% ipython --no-banner

In [1]: import numpy as np

In [2]: np.set_printoptions(suppress=True, linewidth=160)

In [3]: M = np.load("test10.npy")

In [4]: print(M)
[[ 2  0  3  2 -3  5]
 [ 0  0  0 -2 -4  3]
 [ 3  0  4  0  4  1]
 [ 2 -2  0  2  5 -2]
 [-3 -4  4  5  4  5]
 [ 5  3  1 -2  5  6]]

In [5]: print(np.allclose(M, M.T))
True

In [6]: print(np.linalg.matrix_power(M, 3))
[[ 134  -10  337  119  -50  658]
 [ -10  110  -25 -131 -421  206]
 [ 337  -25  358  146  644  420]
 [ 119 -131  146  192  625  -45]
 [ -50 -421  644  625  692  733]
 [ 658  206  420  -45  733  830]]

In [7]: print(np.trace(M))
18

In [8]: print((M + M.T) / 2)
[[ 2.  0.  3.  2. -3.  5.]
 [ 0.  0.  0. -2. -4.  3.]
 [ 3.  0.  4.  0.  4.  1.]
 [ 2. -2.  0.  2.  5. -2.]
 [-3. -4.  4.  5.  4.  5.]
 [ 5.  3.  1. -2.  5.  6.]]

In [9]: B = M[0, 0] * M[1:] - np.outer(M[1:, 0], M[0])

In [10]: print(B)
[[  0   0   0  -4  -8   6]
 [  0   0  -1  -6  17 -13]
 [  0  -4  -6   0  16 -14]
 [  0  -8  17  16  -1  25]
 [  0   6 -13 -14  25 -13]]

In [11]: print(np.flatnonzero(~B.round(6).any(axis=1)))
[]

In [12]: print(np.linalg.matrix_rank(B), np.linalg.matrix_rank(M))
5 6

In [13]: evals, vecs = np.linalg.eigh(M)

In [14]: print(evals.round(2))
[-9.29 -1.63  2.47  3.88  9.69 12.88]

In [15]: print(np.abs(vecs[:, -1]).round(6).argmax())
4

In [16]: print(np.round(np.linalg.eigvalsh(M + -3 * np.eye(6)), 2))
[-12.29  -4.63  -0.53   0.88   6.69   9.88]

In [17]: print(np.round(vecs.T @ M @ vecs, 2) + 0)
[[-9.29  0.    0.    0.    0.    0.  ]
 [ 0.   -1.63  0.    0.    0.    0.  ]
 [ 0.    0.    2.47  0.    0.    0.  ]
 [ 0.    0.    0.    3.88  0.    0.  ]
 [ 0.    0.    0.    0.    9.69  0.  ]
 [ 0.    0.    0.    0.    0.   12.88]]

In [18]: print(np.round(np.linalg.eigvalsh(M @ M), 2))
[  2.67   6.12  15.03  86.29  93.87 166.02]

In [19]: print(round(float(evals.sum()), 2), np.trace(M))
18.0 18

In [20]: print(np.round(vecs.T @ vecs, 2) + 0)
[[1. 0. 0. 0. 0. 0.]
 [0. 1. 0. 0. 0. 0.]
 [0. 0. 1. 0. 0. 0.]
 [0. 0. 0. 1. 0. 0.]
 [0. 0. 0. 0. 1. 0.]
 [0. 0. 0. 0. 0. 1.]]

In [21]: print(np.unique(evals.round(6) + 0, return_counts=True)[1])
[1 1 1 1 1 1]

In [22]: print((evals > 1e-8).sum(), (evals < -1e-8).sum())
4 2

In [23]: A = np.array([[1, 0, 1, 0, -3, -3, -3, -2, -1],
    ...:     [-1, 0, 0, -2, 2, -3, 0, 2, -3],
    ...:     [-1, -1, 2, 3, 3, 3, -2, 1, 2],
    ...:     [1, 1, 2, -3, 2, 1, 3, 2, -2],
    ...:     [-1, -3, 3, 2, -3, 0, 2, 1, -2],
    ...:     [-1, 1, 0, -3, 3, 0, 0, 3, 3]])

In [24]: A[:, 7] = 2 * A[:, 8]

In [25]: print(A)
[[ 1  0  1  0 -3 -3 -3 -2 -1]
 [-1  0  0 -2  2 -3  0 -6 -3]
 [-1 -1  2  3  3  3 -2  4  2]
 [ 1  1  2 -3  2  1  3 -4 -2]
 [-1 -3  3  2 -3  0  2 -4 -2]
 [-1  1  0 -3  3  0  0  6  3]]

In [26]: C2 = A.T @ A

In [27]: print(np.linalg.matrix_rank(C2))
6

In [28]: print(np.allclose(C2, C2.T))
True

In [29]: print(np.trace(C2), (A ** 2).sum())
324 324

In [30]: rng = np.random.default_rng(6862)

In [31]: z = rng.integers(0, 3, 8)

In [32]: arr = np.array([[-5, 5, -4, 3, -2, -5, -5, -4],
    ...:     [1, -3, 1, 5, 1, -4, -4, 4],
    ...:     [0, -3, 4, 0, 5, 2, 4, 4],
    ...:     [0, 3, -5, 4, -3, 3, -4, 2],
    ...:     [1, 4, -5, -2, 2, 4, -4, 0],
    ...:     [-2, 2, 1, -5, -4, 1, 3, 3],
    ...:     [2, -5, -2, 2, -1, 1, 5, 0],
    ...:     [-4, 0, -2, -4, 5, -3, -3, -4]]) * (z[:, None] == z)

In [33]: print(arr)
[[-5  0  0  0  0 -5  0 -4]
 [ 0 -3  1  5  1  0 -4  0]
 [ 0 -3  4  0  5  0  4  0]
 [ 0  3 -5  4 -3  0 -4  0]
 [ 0  4 -5 -2  2  0 -4  0]
 [-2  0  0  0  0  1  0  3]
 [ 0 -5 -2  2 -1  0  5  0]
 [-4  0  0  0  0 -3  0 -4]]

In [34]: left, sigma, vt = np.linalg.svd(arr, full_matrices=False)

In [35]: print(sigma.round(2))
[13.25 10.35  8.42  6.79  4.55  3.62  1.98  0.94]

In [36]: print(np.round(left.T @ arr @ vt.T, 2) + 0)
[[13.25  0.    0.    0.    0.    0.    0.    0.  ]
 [ 0.   10.35  0.    0.    0.    0.    0.    0.  ]
 [ 0.    0.    8.42  0.    0.    0.    0.    0.  ]
 [ 0.    0.    0.    6.79  0.    0.    0.    0.  ]
 [ 0.    0.    0.    0.    4.55  0.    0.    0.  ]
 [ 0.    0.    0.    0.    0.    3.62  0.    0.  ]
 [ 0.    0.    0.    0.    0.    0.    1.98  0.  ]
 [ 0.    0.    0.    0.    0.    0.    0.    0.94]]

In [37]: print(np.allclose(left * sigma @ vt, arr))
True

In [38]: print(left.shape, sigma.shape, vt.shape)
(8, 8) (8,) (8, 8)

In [39]: print(np.round(np.cumsum(sigma ** 2) / np.sum(sigma ** 2), 2))
[0.4  0.65 0.81 0.91 0.96 0.99 1.   1.  ]

In [40]: print(np.round(left.T @ left, 2) + 0)
[[1. 0. 0. 0. 0. 0. 0. 0.]
 [0. 1. 0. 0. 0. 0. 0. 0.]
 [0. 0. 1. 0. 0. 0. 0. 0.]
 [0. 0. 0. 1. 0. 0. 0. 0.]
 [0. 0. 0. 0. 1. 0. 0. 0.]
 [0. 0. 0. 0. 0. 1. 0. 0.]
 [0. 0. 0. 0. 0. 0. 1. 0.]
 [0. 0. 0. 0. 0. 0. 0. 1.]]

In [41]: u = np.array([1, 2, -3, 3, 0, 1, -3, -3, -3, 2, -1])

In [42]: X = 4 * np.eye(11) + np.outer(u, u)

In [43]: print(X)
[[ 5.  2. -3.  3.  0.  1. -3. -3. -3.  2. -1.]
 [ 2.  8. -6.  6.  0.  2. -6. -6. -6.  4. -2.]
 [-3. -6. 13. -9.  0. -3.  9.  9.  9. -6.  3.]
 [ 3.  6. -9. 13.  0.  3. -9. -9. -9.  6. -3.]
 [ 0.  0.  0.  0.  4.  0.  0.  0.  0.  0.  0.]
 [ 1.  2. -3.  3.  0.  5. -3. -3. -3.  2. -1.]
 [-3. -6.  9. -9.  0. -3. 13.  9.  9. -6.  3.]
 [-3. -6.  9. -9.  0. -3.  9. 13.  9. -6.  3.]
 [-3. -6.  9. -9.  0. -3.  9.  9. 13. -6.  3.]
 [ 2.  4. -6.  6.  0.  2. -6. -6. -6.  8. -2.]
 [-1. -2.  3. -3.  0. -1.  3.  3.  3. -2.  5.]]

In [44]: B = M + rng.integers(-2, 3, (6, 3)) @ rng.integers(-2, 3, (3, 6))

In [45]: print(B)
[[ 3  0  1  4 -4  4]
 [-2  0  1 -5 -3  0]
 [ 0  0  1  1  0 -3]
 [ 3 -2 -2  5  3 -1]
 [-5 -4  2  5  2  1]
 [-1  3  4 -6  3  7]]

In [46]: print(B - M)
[[ 1  0 -2  2 -1 -1]
 [-2  0  1 -3  1 -3]
 [-3  0 -3  1 -4 -4]
 [ 1  0 -2  3 -2  1]
 [-2  0 -2  0 -2 -4]
 [-6  0  3 -4 -2  1]]

In [47]: print(np.linalg.matrix_rank(B - M, tol=1e-8))
3

In [48]: print(np.round(np.linalg.svd(B - M, compute_uv=False), 2) + 0)
[9.76 9.01 4.74 0.   0.   0.  ]

In [49]: B = X / np.sqrt((X ** 2).mean(axis=1, keepdims=True))

In [50]: print(np.linalg.matrix_rank(B) == np.linalg.matrix_rank(X))
True

In [51]: print(B[8].round(2))
[-0.41 -0.82  1.23 -1.23  0.   -0.41  1.23  1.23  1.77 -0.82  0.41]

In [52]: print((X != 0).astype(int))
[[1 1 1 1 0 1 1 1 1 1 1]
 [1 1 1 1 0 1 1 1 1 1 1]
 [1 1 1 1 0 1 1 1 1 1 1]
 [1 1 1 1 0 1 1 1 1 1 1]
 [0 0 0 0 1 0 0 0 0 0 0]
 [1 1 1 1 0 1 1 1 1 1 1]
 [1 1 1 1 0 1 1 1 1 1 1]
 [1 1 1 1 0 1 1 1 1 1 1]
 [1 1 1 1 0 1 1 1 1 1 1]
 [1 1 1 1 0 1 1 1 1 1 1]
 [1 1 1 1 0 1 1 1 1 1 1]]

In [53]: print(np.flatnonzero(np.linalg.matrix_power((X != 0) + (X.T != 0) + np.eye(11), 11)[5]))
[ 0  1  2  3  5  6  7  8  9 10]

In [54]: print((np.linalg.matrix_power((X != 0) + (X.T != 0) + np.eye(11), 11) > 0).astype(int))
[[1 1 1 1 0 1 1 1 1 1 1]
 [1 1 1 1 0 1 1 1 1 1 1]
 [1 1 1 1 0 1 1 1 1 1 1]
 [1 1 1 1 0 1 1 1 1 1 1]
 [0 0 0 0 1 0 0 0 0 0 0]
 [1 1 1 1 0 1 1 1 1 1 1]
 [1 1 1 1 0 1 1 1 1 1 1]
 [1 1 1 1 0 1 1 1 1 1 1]
 [1 1 1 1 0 1 1 1 1 1 1]
 [1 1 1 1 0 1 1 1 1 1 1]
 [1 1 1 1 0 1 1 1 1 1 1]]

In [55]: left, sigma, vt = np.linalg.svd(X)

In [56]: print(sigma.round(2))
[60.  4.  4.  4.  4.  4.  4.  4.  4.  4.  4.]

In [57]: B = left[:, :1] @ np.diag(sigma[:1]) @ vt[:1]

In [58]: print(np.linalg.matrix_rank(B))
1

In [59]: E = np.loadtxt("x.csv", delimiter=",")

In [60]: print(E.round(2))
[[ 0.45  0.11  0.21 -0.27  0.13 -0.27  0.15 -0.06]
 [ 0.11  0.53 -0.39 -0.15  0.23 -0.03  0.01 -0.1 ]
 [ 0.21 -0.39  0.5  -0.02 -0.06 -0.2   0.05  0.08]
 [-0.27 -0.15 -0.02  0.69  0.14 -0.18 -0.13 -0.22]
 [ 0.13  0.23 -0.06  0.14  0.43 -0.3  -0.21  0.14]
 [-0.27 -0.03 -0.2  -0.18 -0.3   0.41  0.02  0.09]
 [ 0.15  0.01  0.05 -0.13 -0.21  0.02  0.31 -0.36]
 [-0.06 -0.1   0.08 -0.22  0.14  0.09 -0.36  0.68]]

In [61]: # symmetric, so the eigenvalues are real

In [62]: B = E / np.linalg.norm(E, axis=1, keepdims=True)

In [63]: C2 = B @ B.T

In [64]: print(np.round(np.degrees(np.arccos(np.clip(C2[6, 5], -1, 1))), 2))
86.71

In [65]: print(C2[6].round(2))
[ 0.4   0.02  0.13 -0.28 -0.58  0.06  1.   -0.77]

In [66]: print(C2.round(2))
[[ 1.    0.23  0.45 -0.49  0.29 -0.62  0.4  -0.1 ]
 [ 0.23  1.   -0.75 -0.25  0.49 -0.05  0.02 -0.17]
 [ 0.45 -0.75  1.   -0.03 -0.13 -0.45  0.13  0.14]
 [-0.49 -0.25 -0.03  1.    0.25 -0.34 -0.28 -0.32]
 [ 0.29  0.49 -0.13  0.25  1.   -0.7  -0.58  0.25]
 [-0.62 -0.05 -0.45 -0.34 -0.7   1.    0.06  0.16]
 [ 0.4   0.02  0.13 -0.28 -0.58  0.06  1.   -0.77]
 [-0.1  -0.17  0.14 -0.32  0.25  0.16 -0.77  1.  ]]
